>>> import numpy as np
>>> np.set_printoptions(precision=1, suppress=True, linewidth=140, legacy="1.25")
>>> tidy = lambda a: np.round(a, 1) + 0
>>> feats = np.loadtxt("block17.csv", delimiter=",")
>>> print(feats)
[[-2.3 -1.9 -1.  -3.7]
 [-4.3 -1.6 -1.3 -4. ]
 [-4.9 -0.5  0.8 -3.9]
 [-4.3 -1.  -0.1 -4.6]
 [-0.7 -0.6  4.2  1.9]
 [-1.8 -1.2  6.5  3.1]
 [-3.4 -2.  -1.7 -4.5]
 [ 0.2 -3.2  4.1  0.6]
 [-4.7 -2.1 -0.2 -5.7]
 [-2.  -3.4  5.6 -0.7]
 [-1.3 -1.8  5.6  2.5]
 [-5.7 -1.8 -1.1 -6.7]
 [-0.3 -1.5  3.7  2. ]
 [-5.4 -2.9  0.6 -4.3]
 [-1.1 -0.7  5.2  1.1]
 [-3.3 -0.8 -1.  -4.2]
 [-4.6 -2.6 -1.2 -4.8]
 [-1.2 -0.5  5.2  1.3]
 [-2.4 -2.2 -0.6 -5.3]
 [-2.9 -1.2  0.1 -4. ]
 [-1.2 -1.6  4.4 -0.3]
 [-1.6 -1.7  6.2  0.4]
 [-2.5 -1.5 -0.8 -3.5]
 [ 0.5 -0.3  5.  -1. ]
 [-5.  -2.9 -1.8 -2.4]
 [ 0.  -1.   5.7  0.3]]
>>> q, R = np.linalg.qr(feats)
>>> print(tidy(abs(R[0, 0])), tidy(np.linalg.norm(feats[:, 0])))
16.0 16.0
>>> print(tidy(np.trace(q @ q.T)))
4.0
>>> print(np.allclose(R.T @ R, feats.T @ feats))
True
>>> print(tidy(q.T @ q))
[[1. 0. 0. 0.]
 [0. 1. 0. 0.]
 [0. 0. 1. 0.]
 [0. 0. 0. 1.]]
>>> print(tidy(q @ R))
[[-2.3 -1.9 -1.  -3.7]
 [-4.3 -1.6 -1.3 -4. ]
 [-4.9 -0.5  0.8 -3.9]
 [-4.3 -1.  -0.1 -4.6]
 [-0.7 -0.6  4.2  1.9]
 [-1.8 -1.2  6.5  3.1]
 [-3.4 -2.  -1.7 -4.5]
 [ 0.2 -3.2  4.1  0.6]
 [-4.7 -2.1 -0.2 -5.7]
 [-2.  -3.4  5.6 -0.7]
 [-1.3 -1.8  5.6  2.5]
 [-5.7 -1.8 -1.1 -6.7]
 [-0.3 -1.5  3.7  2. ]
 [-5.4 -2.9  0.6 -4.3]
 [-1.1 -0.7  5.2  1.1]
 [-3.3 -0.8 -1.  -4.2]
 [-4.6 -2.6 -1.2 -4.8]
 [-1.2 -0.5  5.2  1.3]
 [-2.4 -2.2 -0.6 -5.3]
 [-2.9 -1.2  0.1 -4. ]
 [-1.2 -1.6  4.4 -0.3]
 [-1.6 -1.7  6.2  0.4]
 [-2.5 -1.5 -0.8 -3.5]
 [ 0.5 -0.3  5.  -1. ]
 [-5.  -2.9 -1.8 -2.4]
 [ 0.  -1.   5.7  0.3]]
>>> print(tidy(R))
[[ 16.    7.5  -1.4  14.8]
 [  0.   -5.7  10.4   2.5]
 [  0.    0.  -15.   -6.2]
 [  0.    0.    0.    7.1]]
